>>> import numpy as np
>>> np.set_printoptions(precision=3, suppress=True, linewidth=100)
>>> J = np.load("run5.npy")
>>> J
array([[2, 1, 3],
       [1, 4, 1],
       [3, 1, 0]])
>>> # symmetric
>>> P = np.triu(np.array([[3, 1, 2], [4, 4, 4], [1, 3, 1]]), 1) + np.eye(3)
>>> other = P @ J @ np.linalg.inv(P)
>>> other
array([[ 9., -2., -6.],
       [13., -5., -5.],
       [ 3., -2.,  2.]])
>>> round(np.linalg.det(other), 3)
np.float64(-32.0)
>>> rng = np.random.default_rng(465)
>>> ang = rng.uniform(0, 2 * np.pi, 16)
>>> Q, _ = np.linalg.qr(np.array([[0.4, 1.2], [-0.3, -0.3], [0.4, 0.4], [-1.3, 0.0]]))
>>> arr = 5 * np.c_[np.cos(ang), np.sin(ang)] @ Q.T
>>> arr
array([[-3.848,  1.318, -1.758,  2.315],
       [ 3.14 , -0.188,  0.251,  3.878],
       [-3.977,  0.55 , -0.733, -2.889],
       [ 3.369, -1.302,  1.736, -2.99 ],
       [ 3.583, -0.367,  0.49 ,  3.434],
       [-4.529,  0.902, -1.203, -1.493],
       [-0.933, -0.511,  0.681, -4.838],
       [ 4.568, -0.944,  1.258,  1.289],
       [ 0.612,  0.595, -0.793,  4.862],
       [-4.578,  0.956, -1.275, -1.224],
       [ 3.444, -0.309,  0.412,  3.588],
       [ 4.565, -0.941,  1.254,  1.304],
       [ 4.018, -1.314,  1.752, -2.013],
       [ 0.778, -0.917,  1.223, -4.697],
       [-0.51 , -0.621,  0.828, -4.865],
       [ 4.072, -0.599,  0.798,  2.725]])
>>> # rows and columns are dependent
>>> Xs = arr - arr.mean(axis=0)
>>> left, sig, VT = np.linalg.svd(Xs, full_matrices=False)
>>> np.round(Xs.mean(axis=0), 3) + 0
array([0., 0., 0., 0.])
>>> np.abs(VT[0]).argmax()
np.int64(0)
>>> np.linalg.matrix_rank(Xs)
np.int64(2)
>>> d = np.linalg.norm(arr[:, None] - arr[None], axis=-1)
>>> d[5].round(6).argsort(kind="stable")[:4]
array([5, 9, 2, 0])
>>> d.mean(axis=1).argmax()
np.int64(0)
>>> np.linalg.matrix_rank(d ** 2)
np.int64(3)
>>> np.unravel_index(d.round(6).argmax(), d.shape)
(np.int64(7), np.int64(9))
>>> (d + 1e9 * np.eye(16)).round(6).argmin(axis=1)
array([ 9, 10,  5, 12, 10,  9, 14, 11,  1,  5,  4,  7,  3, 14,  6,  4])
